>>> import numpy as np
>>> np.set_printoptions(precision=2, suppress=True, linewidth=160, legacy="1.25")
>>> arr = np.loadtxt("w.csv", delimiter=",")
>>> arr
array([[ 0.,  0.,  1., -3.,  0., -1.,  0.],
       [ 0., -2.,  0.,  0.,  0.,  0.,  1.],
       [ 3.,  0., -3.,  2.,  2., -3.,  0.],
       [ 0.,  0.,  2.,  1.,  1.,  3.,  0.],
       [-1.,  0., -3., -3.,  3., -3.,  0.],
       [ 1.,  0., -1.,  0., -3.,  0.,  0.],
       [ 0., -3.,  0.,  0.,  0.,  0.,  3.]])
>>> B = arr / np.sqrt((arr ** 2).mean(axis=1, keepdims=True))
>>> arr - arr.mean(axis=1, keepdims=True)
array([[ 0.43,  0.43,  1.43, -2.57,  0.43, -0.57,  0.43],
       [ 0.14, -1.86,  0.14,  0.14,  0.14,  0.14,  1.14],
       [ 2.86, -0.14, -3.14,  1.86,  1.86, -3.14, -0.14],
       [-1.  , -1.  ,  1.  ,  0.  ,  0.  ,  2.  , -1.  ],
       [ 0.  ,  1.  , -2.  , -2.  ,  4.  , -2.  ,  1.  ],
       [ 1.43,  0.43, -0.57,  0.43, -2.57,  0.43,  0.43],
       [ 0.  , -3.  ,  0.  ,  0.  ,  0.  ,  0.  ,  3.  ]])
>>> np.linalg.matrix_rank(arr - arr.mean(axis=1, keepdims=True))
6
>>> B[1]
array([ 0.  , -2.37,  0.  ,  0.  ,  0.  ,  0.  ,  1.18])
>>> np.linalg.norm(B, axis=1)
array([2.65, 2.65, 2.65, 2.65, 2.65, 2.65, 2.65])
>>> K = np.loadtxt("dump.csv", delimiter=",")
>>> K
array([[ 3.,  3.,  3.,  3.],
       [ 3.,  6.,  6.,  6.],
       [ 3.,  6.,  9.,  9.],
       [ 3.,  6.,  9., 12.]])
>>> u, r1 = K[1], K[0]
>>> u @ u
117.0
>>> pr = (u @ r1) / (u @ u) * u
>>> np.outer(u, r1)
array([[ 9.,  9.,  9.,  9.],
       [18., 18., 18., 18.],
       [18., 18., 18., 18.],
       [18., 18., 18., 18.]])
>>> round(float(np.linalg.norm(K, "nuc")), 2)
30.0
>>> np.round(np.linalg.norm(K, 1), 2), np.round(np.linalg.norm(K, np.inf), 2)
(30.0, 30.0)
>>> np.round(np.linalg.norm(K) ** 2 / np.linalg.norm(K, 2) ** 2, 2)
1.02
>>> X = np.loadtxt("data.csv", delimiter=",")
>>> X
array([[0.19, 0.06, 0.06, 0.19, 0.23, 0.26],
       [0.17, 0.19, 0.06, 0.11, 0.22, 0.25],
       [0.21, 0.24, 0.27, 0.  , 0.15, 0.12],
       [0.  , 0.25, 0.04, 0.38, 0.21, 0.12],
       [0.14, 0.05, 0.33, 0.29, 0.19, 0.  ],
       [0.23, 0.23, 0.  , 0.13, 0.29, 0.13]])
>>> round(float(X[3] @ X[2]), 2)
0.12
>>> np.round(np.linalg.norm(X, 1), 2), round(float(np.linalg.norm(X, np.inf)), 2)
(1.29, 1.0)
>>> round(np.linalg.norm(X, "nuc"), 2)
2.09
>>> round(np.linalg.norm(X) ** 2 / np.linalg.norm(X, 2) ** 2, 2)
1.31
>>> round(float(np.linalg.norm(X[3], 1)), 2), round(float(np.linalg.norm(X[3], np.inf)), 2)
(1.0, 0.38)
>>> np.linalg.norm(X, axis=0)
array([0.43, 0.47, 0.44, 0.54, 0.54, 0.42])
>>> np.linalg.norm(X, axis=1)
array([0.45, 0.44, 0.46, 0.51, 0.5 , 0.47])
>>> (arr != 0).astype(int)
array([[0, 0, 1, 1, 0, 1, 0],
       [0, 1, 0, 0, 0, 0, 1],
       [1, 0, 1, 1, 1, 1, 0],
       [0, 0, 1, 1, 1, 1, 0],
       [1, 0, 1, 1, 1, 1, 0],
       [1, 0, 1, 0, 1, 0, 0],
       [0, 1, 0, 0, 0, 0, 1]])
>>> round(float(np.linalg.det(arr)), 2)
1035.0
>>> np.flatnonzero(np.linalg.matrix_power((arr != 0) + (arr.T != 0) + np.eye(7), 7)[2])
array([0, 2, 3, 4, 5])
>>> (np.linalg.matrix_power((arr != 0) + (arr.T != 0) + np.eye(7), 7) > 0).astype(int)
array([[1, 0, 1, 1, 1, 1, 0],
       [0, 1, 0, 0, 0, 0, 1],
       [1, 0, 1, 1, 1, 1, 0],
       [1, 0, 1, 1, 1, 1, 0],
       [1, 0, 1, 1, 1, 1, 0],
       [1, 0, 1, 1, 1, 1, 0],
       [0, 1, 0, 0, 0, 0, 1]])
>>> np.sort(np.linalg.eigvals(arr).real)
array([-5.73, -1.3 ,  0.36,  0.36,  2.3 ,  3.01,  3.01])
>>> arr @ arr
array([[  2.,   0.,  -8.,  -1.,   2., -12.,   0.],
       [  0.,   1.,   0.,   0.,   0.,   0.,   1.],
       [-14.,   0.,  13., -19.,  11.,   6.,   0.],
       [  8.,   0., -10.,   2.,  -1.,  -6.,   0.],
       [-15.,   0.,  -4., -15.,   9.,  -8.,   0.],
       [  0.,   0.,  13.,   4., -11.,  11.,   0.],
       [  0.,  -3.,   0.,   0.,   0.,   0.,   6.]])
>>> data = np.load("test11.npy")
>>> data
array([[ -0.98,   0.56,  -5.74,  -2.57,   2.65,  -0.83],
       [  0.34,   2.68,  -6.64,  -1.79,   0.95,  -0.92],
       [ -0.07,   2.63,  -6.77,  -3.  ,   3.43,   0.45],
       [ -9.58,   6.74,   6.06,  -6.68,  -7.53,  -3.41],
       [-11.51,   7.33,   5.01,  -5.83,  -6.87,  -2.49],
       [ -0.31,   2.5 ,  -6.92,  -1.33,   3.28,   0.6 ],
       [  1.18,   4.69,  -7.84,  -3.11,   2.55,   1.34],
       [-11.8 ,   6.85,   4.59,  -5.39,  -5.83,  -3.01],
       [  2.45,   2.68,  -6.89,  -0.54,   1.72,   1.68],
       [  0.2 ,   3.25,  -6.83,  -1.33,   2.42,   0.13],
       [ -2.04,  -0.57,  -7.44,  -4.38,   0.36,   3.38],
       [ -3.84,  -2.24,  -6.2 ,  -4.2 ,   1.92,   2.26],
       [ -2.79,  -0.83,  -6.63,  -4.31,   2.94,   1.09]])
>>> np.sort(np.abs(np.linalg.eigvals(K)))
array([ 0.85,  1.28,  3.  , 24.87])
>>> (K - K.T) / 2
array([[0., 0., 0., 0.],
       [0., 0., 0., 0.],
       [0., 0., 0., 0.],
       [0., 0., 0., 0.]])
>>> np.allclose(K @ K.T, K.T @ K)
True
>>> A = np.load("m.npy")
>>> A.round(2) + 0
array([[ 0.33, -0.24,  1.96, -0.39,  0.93,  1.99],
       [ 0.38, -1.05, -1.83,  0.5 , -1.23, -1.62],
       [-0.5 ,  0.57, -1.91,  0.35, -0.82, -2.  ],
       [-1.03,  1.62, -1.46,  0.15, -0.29, -1.76],
       [-1.23,  2.06, -1.07,  0.02,  0.04, -1.45],
       [-0.48,  1.22,  1.77, -0.5 ,  1.25,  1.53],
       [ 0.82, -1.78, -1.46,  0.49, -1.25, -1.11],
       [ 0.64, -0.83,  1.84, -0.31,  0.7 ,  1.98],
       [ 0.63, -1.47, -1.65,  0.5 , -1.26, -1.36],
       [ 0.5 , -1.25, -1.76,  0.5 , -1.25, -1.51],
       [-0.91,  1.93,  1.33, -0.48,  1.23,  0.95],
       [ 1.24, -2.1 ,  1.02,  0.  , -0.07,  1.41],
       [ 1.36, -2.52, -0.11,  0.28, -0.77,  0.37],
       [-1.04,  1.64, -1.44,  0.14, -0.27, -1.74],
       [ 0.85, -1.84, -1.41,  0.49, -1.24, -1.06]])
>>> # looks like rank 2
>>> dist = np.linalg.norm(A[:, None] - A[None], axis=-1)
>>> dist.mean(axis=1).argmax()
10
>>> np.linalg.matrix_rank(dist ** 2)
3
>>> dist.shape
(15, 15)
>>> dist[:5, :5]
array([[0.  , 5.79, 5.99, 5.73, 5.45],
       [5.79, 0.  , 1.93, 3.2 , 3.84],
       [5.99, 1.93, 0.  , 1.4 , 2.15],
       [5.73, 3.2 , 1.4 , 0.  , 0.78],
       [5.45, 3.84, 2.15, 0.78, 0.  ]])
>>> (dist + 1e9 * np.eye(15)).round(6).argmin(axis=1)
array([ 7,  9,  3, 13, 13, 10, 14,  0,  9,  1,  5, 12, 11,  3,  6])
